$ ipython --no-banner

In [1]: import numpy as np

In [2]: np.set_printoptions(precision=1, suppress=True, linewidth=200)

In [3]: rnd = lambda a: np.round(a, 1) + 0

In [4]: M = np.loadtxt("sample11.csv", delimiter=",")

In [5]: M
Out[5]: 
array([[ 0.2, -0.4, -0.5,  0.2, -0.2,  0. ,  0.2, -0.2, -0.1, -0.2,  0.2,  0.4],
       [-0.1, -0.4, -0.2,  0.5, -0.3, -0.2,  0.2, -0.8,  0.1,  0.5,  0.9,  0. ],
       [ 0. ,  1.6,  2.3, -2.6, -0.3, -1.5, -2.6,  2.7, -0.6, -0.8, -1.8,  2.3],
       [ 0.1, -3.4, -4.5,  5.2,  1.4,  3.6,  4.5, -4.8,  2. ,  1.9,  3.5, -3.4],
       [-0.1, -1.1, -0.2, -0.1,  0. ,  0.4,  0.4,  0.6,  0.3, -0.1,  0.6,  0. ],
       [ 0. ,  2. ,  3.2, -3.3, -0.5, -1.8, -2.8,  2.4, -0.6, -0.6, -1.9,  1.5],
       [-0.2,  2.8,  5.2, -4.6, -1.7, -3.2, -4.9,  5.1, -1.8, -1.6, -2.9,  2.9],
       [ 0.4,  1.3,  1.9, -2.2, -0.6, -1.3, -2. ,  2. , -0.5, -0.2, -0.6,  1.4],
       [ 0.8, -0.2, -0.8,  0.8,  0. ,  0.4,  0.2, -0.5,  0.4,  0.6,  0.9, -0.4],
       [ 0.2,  2.2,  2.2, -2.6, -1.1, -1.3, -3.1,  2.5, -0.3, -0.5, -1.5,  1.3],
       [ 0.2,  3.3,  5.3, -4.2, -1.9, -3.5, -4.9,  5.3, -2. , -2.3, -3.7,  3.9],
       [ 0.6, -2.7, -3.9,  3.7,  1.1,  2.4,  3.6, -3.9,  1.4,  1.5,  2.6, -2.5],
       [ 0. ,  1.2,  1.7, -2.6, -0.7, -1.5, -2.4,  2.5, -0.6, -1.3, -1.8,  1.2],
       [-0.3, -0.3, -1.7,  1. ,  0.6,  0.9,  1.2, -1.4, -0.1,  0.2,  0.7, -0.6],
       [-0.3, -1.3, -2.3,  2. ,  0.6,  1.5,  2. , -2.3,  0.4,  0.6,  1.8, -1.4],
       [ 0. ,  2.6,  3.1, -3.2, -1. , -1.8, -3.5,  3.1, -1.4, -1.3, -2.5,  1.8],
       [ 0.1, -2.2, -3.5,  3.4,  1.4,  2.2,  3.6, -3.2,  1.5,  0.8,  2.6, -2.3]])

In [6]: [round(float(x), 1) for x in np.linalg.svd(M, compute_uv=False)[:3]]
Out[6]: [29.9, 2.1, 1.9]

In [7]: rnd(np.linalg.norm(M, 2) / np.linalg.norm(M))
Out[7]: np.float64(1.0)

In [8]: round(np.log10(np.linalg.cond(M)))
Out[8]: 2
